$ python -q
>>> import numpy as np
>>> np.set_printoptions(precision=2, suppress=True, linewidth=100)
>>> def tidy(a):
...     return np.round(a, 2) + 0
... 
>>> arr = np.load("a.npy")
>>> arr
array([[2., 0.],
       [0., 2.]])
>>> # symmetric, so the eigenvalues are real
>>> f = np.array([1, 2])
>>> out = arr + np.outer(f, np.eye(2)[1])
>>> np.linalg.matrix_rank(out - arr)
np.int64(1)
>>> tidy(np.sort(np.linalg.eigvals(arr).real))
array([2., 2.])
>>> arr @ arr
array([[4., 0.],
       [0., 4.]])
>>> (np.linalg.matrix_power((arr != 0) + (arr.T != 0) + np.eye(2), 2) > 0).astype(int)
array([[1, 0],
       [0, 1]])
>>> vec = np.ones(2)
>>> for _ in range(4):
...     vec = arr @ vec
...     vec /= np.linalg.norm(vec)
...     print(round(vec @ arr @ vec, 2))
... 
2.0
2.0
2.0
2.0
>>> tidy(np.linalg.eigvalsh(arr)[-1])
np.float64(2.0)
>>> X = 0.5 ** np.abs(np.subtract.outer(np.arange(4), np.arange(4)))
>>> tidy(X)
array([[1.  , 0.5 , 0.25, 0.12],
       [0.5 , 1.  , 0.5 , 0.25],
       [0.25, 0.5 , 1.  , 0.5 ],
       [0.12, 0.25, 0.5 , 1.  ]])
>>> # equal to its transpose
>>> vec = np.array([2, 1, -3, 1])
>>> y = X @ vec
>>> tidy(y)
array([ 1.88,  0.75, -1.5 ,  0.  ])
>>> tidy(np.linalg.solve(X, X[:, 2]))
array([0., 0., 1., 0.])
>>> tidy(np.linalg.solve(X, y + X[:, 3]))
array([ 2.,  1., -3.,  2.])
>>> ev, vecs = np.linalg.eigvalsh(X)
Traceback (most recent call last):
  File "<python-input-23>", line 1, in <module>
    ev, vecs = np.linalg.eigvalsh(X)
    ^^^^^^^^
ValueError: too many values to unpack (expected 2)
>>> ev, vecs = np.linalg.eigh(X)
>>> tidy(vecs.T @ X @ vecs)
array([[0.37, 0.  , 0.  , 0.  ],
       [0.  , 0.54, 0.  , 0.  ],
       [0.  , 0.  , 1.  , 0.  ],
       [0.  , 0.  , 0.  , 2.09]])
>>> tidy(np.abs(vecs[:, -1]))
array([0.44, 0.56, 0.56, 0.44])
>>> ev.sum(), np.trace(X)
(np.float64(4.0), np.float64(4.0))
>>> np.trace(X)
np.float64(4.0)
>>> tidy(np.linalg.det(X))
np.float64(0.42)
>>> np.linalg.determinant(X)
Traceback (most recent call last):
  File "<python-input-30>", line 1, in <module>
    np.linalg.determinant(X)
    ^^^^^^^^^^^^^^^^^^^^^
AttributeError: module 'numpy.linalg' has no attribute 'determinant'
>>> tidy(np.abs(np.linalg.eigvals(X)).max())
np.float64(2.09)
>>> (X - X.T) / 2
array([[0., 0., 0., 0.],
       [0., 0., 0., 0.],
       [0., 0., 0., 0.],
       [0., 0., 0., 0.]])
>>> np.allclose(X, X.T)
True
>>> tidy(np.sort(np.abs(np.linalg.eigvals(X))))
array([0.38, 0.54, 1.  , 2.09])
>>> tidy(X @ X)
array([[1.33, 1.16, 0.81, 0.5 ],
       [1.16, 1.56, 1.25, 0.81],
       [0.81, 1.25, 1.56, 1.16],
       [0.5 , 0.81, 1.16, 1.33]])
>>> ev, vecs = np.linalg.eigh(X)
>>> vec = np.array([2, 1, 2, 1])
>>> tidy(vecs * np.maximum(ev, 0) @ vecs.T)
array([[1.  , 0.5 , 0.25, 0.12],
       [0.5 , 1.  , 0.5 , 0.25],
       [0.25, 0.5 , 1.  , 0.5 ],
       [0.12, 0.25, 0.5 , 1.  ]])
>>> tidy(np.linalg.eigvalsh(X[1:, 1:]))
array([0.41, 0.75, 1.84])
>>> vec @ X @ vec / (vec @ vec), tidy(ev[0]), tidy(ev[-1])
(np.float64(1.9), np.float64(0.37), np.float64(2.09))
>>> m1 = np.loadtxt("out11.csv", delimiter=",")
>>> m1
array([[ 1.02, -1.  , -1.  ],
       [ 1.  , -1.98,  1.  ],
       [ 1.  , -1.  , -0.98]])
>>> vec = np.array([1, 0, 1])
>>> y = m1 @ vec
>>> b, lr = np.zeros(3), 1 / np.linalg.norm(m1, 2) ** 2
>>> for i in range(300):
...     b -= lr * m1.T @ (m1 @ b - y)
...     if i % 50 == 0: print(i, round(np.linalg.norm(m1 @ b - y), 2))
... 
0 0.9
50 0.01
100 0.01
150 0.01
200 0.01
250 0.01
>>> tidy(np.linalg.cond(m1))
np.float64(396.72)
>>> tidy(b)
array([ 0.15, -0.57,  0.71])
